In [1]: import numpy as np

In [2]: np.set_printoptions(suppress=True, linewidth=120)

In [3]: Q, _ = np.linalg.qr(np.array([[-0.7, -1.2, -0.8, 0.3, 0.5, 0.7],
   ...:     [1.1, 1.6, -1.0, 0.0, -2.6, -1.4],
   ...:     [0.0, -2.8, 0.8, -0.2, 1.7, 0.4],
   ...:     [-0.6, -0.6, 0.8, 0.2, 0.1, 0.6],
   ...:     [0.7, 0.9, 0.3, 1.5, 0.5, 0.4],
   ...:     [1.0, 0.6, -0.3, -0.8, -0.6, -2.9]]))

In [4]: V, _ = np.linalg.qr(np.array([[0.5, -0.6, -2.1], [0.4, -1.9, -0.9], [-0.4, -1.3, -1.0]]))

In [5]: sig = 10 * 0.2 ** np.arange(3)

In [6]: data = Q[:, :3] * sig @ V[:3]

In [7]: data.round(3)
Out[7]: 
array([[ 2.169,  0.25 , -3.031],
       [-3.838, -0.071,  4.406],
       [-1.001, -1.322, -0.986],
       [ 2.238,  0.103, -2.271],
       [-2.359, -0.277,  2.861],
       [-3.744, -0.54 ,  3.745]])

In [8]: x = np.array([2, 1, 1])

In [9]: y = data @ x

In [10]: np.round(np.linalg.lstsq(data, y)[0], 3)
Out[10]: array([2., 1., 1.])

In [11]: y.round(3)
Out[11]: array([ 1.558, -3.341, -4.311,  2.307, -2.133, -4.283])

In [12]: np.round(np.linalg.pinv(data) @ data, 3) + 0
Out[12]: 
array([[1., 0., 0.],
       [0., 1., 0.],
       [0., 0., 1.]])

In [13]: rng = np.random.default_rng(88105)

In [14]: y = y + 0.05 * rng.normal(size=6)

In [15]: y.round(3)
Out[15]: array([ 1.538, -3.342, -4.323,  2.373, -2.057, -4.25 ])

In [16]: beta, *_ = np.linalg.lstsq(data, y)

In [17]: beta.round(3)
Out[17]: array([2.088, 0.882, 1.074])

In [18]: beta.round()
Out[18]: array([2., 1., 1.])
